$ ipython --no-banner

In [1]: import numpy as np

In [2]: import numpy.linalg as la

In [3]: np.set_printoptions(precision=2, suppress=True, linewidth=140)

In [4]: W0 = np.loadtxt("mat.csv", delimiter=",")

In [5]: print(W0)
[[-0.47  1.28 -0.89 -0.23  0.3   0.9   1.02 -1.11]
 [ 0.6  -0.8  -0.7  -1.8   0.2   0.1  -0.7  -1.  ]
 [-0.5   1.3  -0.9  -0.2   0.3   0.9   1.   -1.1 ]]

In [6]: Uu, sig, vt = la.svd(W0, full_matrices=False)

In [7]: print(np.allclose(Uu * sig @ vt, W0))
True

In [8]: print(np.cumsum(sig ** 2) / np.sum(sig ** 2))
[0.65 1.   1.  ]

In [9]: print(sig)
[3.43 2.5  0.03]

In [10]: print(np.abs(Uu[:, 0]).round(6).argmax())
2

In [11]: print(round(float(np.sqrt((sig ** 2).sum())), 2), round(float(la.norm(W0)), 2))
4.25 4.25

In [12]: print((sig > 1e-8).sum())
3

In [13]: print(sig / sig[0])
[1.   0.73 0.01]

In [14]: print(np.abs(vt[0]))
[0.19 0.52 0.38 0.12 0.13 0.37 0.4  0.47]

In [15]: print(np.round(Uu.T @ W0 @ vt.T, 2) + 0)
[[3.43 0.   0.  ]
 [0.   2.5  0.  ]
 [0.   0.   0.03]]

In [16]: A2 = np.array([[3, 1, 2],
    ...:     [1, 0, 1],
    ...:     [2, 1, 2],
    ...:     [1, 3, 2],
    ...:     [3, 2, 1],
    ...:     [3, 1, 1],
    ...:     [3, 2, 0],
    ...:     [0, 1, 1]])

In [17]: print(np.einsum("ik,kj->ij", W0, A2))
[[ 4.52  0.38 -1.81]
 [-3.4  -7.4  -5.3 ]
 [ 4.4   0.4  -1.8 ]]

In [18]: print(W0 @ A2)
[[ 4.52  0.38 -1.81]
 [-3.4  -7.4  -5.3 ]
 [ 4.4   0.4  -1.8 ]]

In [19]: print(np.einsum("ik,kj->ji", W0, A2))
[[ 4.52 -3.4   4.4 ]
 [ 0.38 -7.4   0.4 ]
 [-1.81 -5.3  -1.8 ]]

In [20]: print(A2.T @ W0.T)
[[ 4.52 -3.4   4.4 ]
 [ 0.38 -7.4   0.4 ]
 [-1.81 -5.3  -1.8 ]]

In [21]: print(np.einsum("ij,ij->i", W0, W0))
[5.88 6.27 5.9 ]
